$ python -q
>>> import numpy as np
>>> np.set_printoptions(suppress=True, linewidth=120)
>>> def rd(a):
...     return np.round(a, 3) + 0
... 
>>> F = np.array([[0.0, 2.0, 0.0, 0.0, 1.0],
...     [2.0, 3.0, 0.0, 0.0, 2.0],
...     [0.0, 0.0, -1.0, 0.0, 0.0],
...     [0.0, 0.0, 0.0, -1.0, 0.0],
...     [1.0, 2.0, 0.0, 0.0, 0.0]])
>>> F
array([[ 0.,  2.,  0.,  0.,  1.],
       [ 2.,  3.,  0.,  0.,  2.],
       [ 0.,  0., -1.,  0.,  0.],
       [ 0.,  0.,  0., -1.,  0.],
       [ 1.,  2.,  0.,  0.,  0.]])
>>> rng = np.random.default_rng(1)
>>> z = rng.permutation(5)
>>> A2 = F[:, z] * rng.choice([-1, 1], 5)
>>> A2
array([[ 1.,  0., -2., -0.,  0.],
       [ 2.,  2., -3., -0.,  0.],
       [ 0.,  0., -0.,  1.,  0.],
       [ 0.,  0., -0., -0., -1.],
       [ 0.,  1., -2., -0.,  0.]])
>>> left, _, Vt = np.linalg.svd(F.T @ A2)
>>> z
array([4, 0, 1, 2, 3])
>>> rd(np.linalg.lstsq(F, A2)[0])
array([[ 0.,  1.,  0.,  0.,  0.],
       [ 0.,  0., -1.,  0.,  0.],
       [ 0.,  0.,  0., -1.,  0.],
       [ 0.,  0.,  0.,  0.,  1.],
       [ 1.,  0.,  0.,  0.,  0.]])
>>> rd(left @ Vt)
array([[ 0.,  1.,  0.,  0.,  0.],
       [ 0.,  0., -1.,  0.,  0.],
       [ 0.,  0.,  0., -1.,  0.],
       [ 0.,  0.,  0.,  0.,  1.],
       [ 1.,  0.,  0.,  0.,  0.]])
>>> rd(np.poly(A2))
array([ 1., -3.,  2., -2.,  3., -5.])
>>> rd(np.linalg.det(A2[::-1]))
np.float64(5.0)
>>> np.kron(np.eye(2, dtype=int), A2)
array([[ 1.,  0., -2., -0.,  0.,  0.,  0., -0., -0.,  0.],
       [ 2.,  2., -3., -0.,  0.,  0.,  0., -0., -0.,  0.],
       [ 0.,  0., -0.,  1.,  0.,  0.,  0., -0.,  0.,  0.],
       [ 0.,  0., -0., -0., -1.,  0.,  0., -0., -0., -0.],
       [ 0.,  1., -2., -0.,  0.,  0.,  0., -0., -0.,  0.],
       [ 0.,  0., -0., -0.,  0.,  1.,  0., -2., -0.,  0.],
       [ 0.,  0., -0., -0.,  0.,  2.,  2., -3., -0.,  0.],
       [ 0.,  0., -0.,  0.,  0.,  0.,  0., -0.,  1.,  0.],
       [ 0.,  0., -0., -0., -0.,  0.,  0., -0., -0., -1.],
       [ 0.,  0., -0., -0.,  0.,  0.,  1., -2., -0.,  0.]])
>>> rd(np.linalg.eigvals(A2).sum().real)
np.float64(3.0)
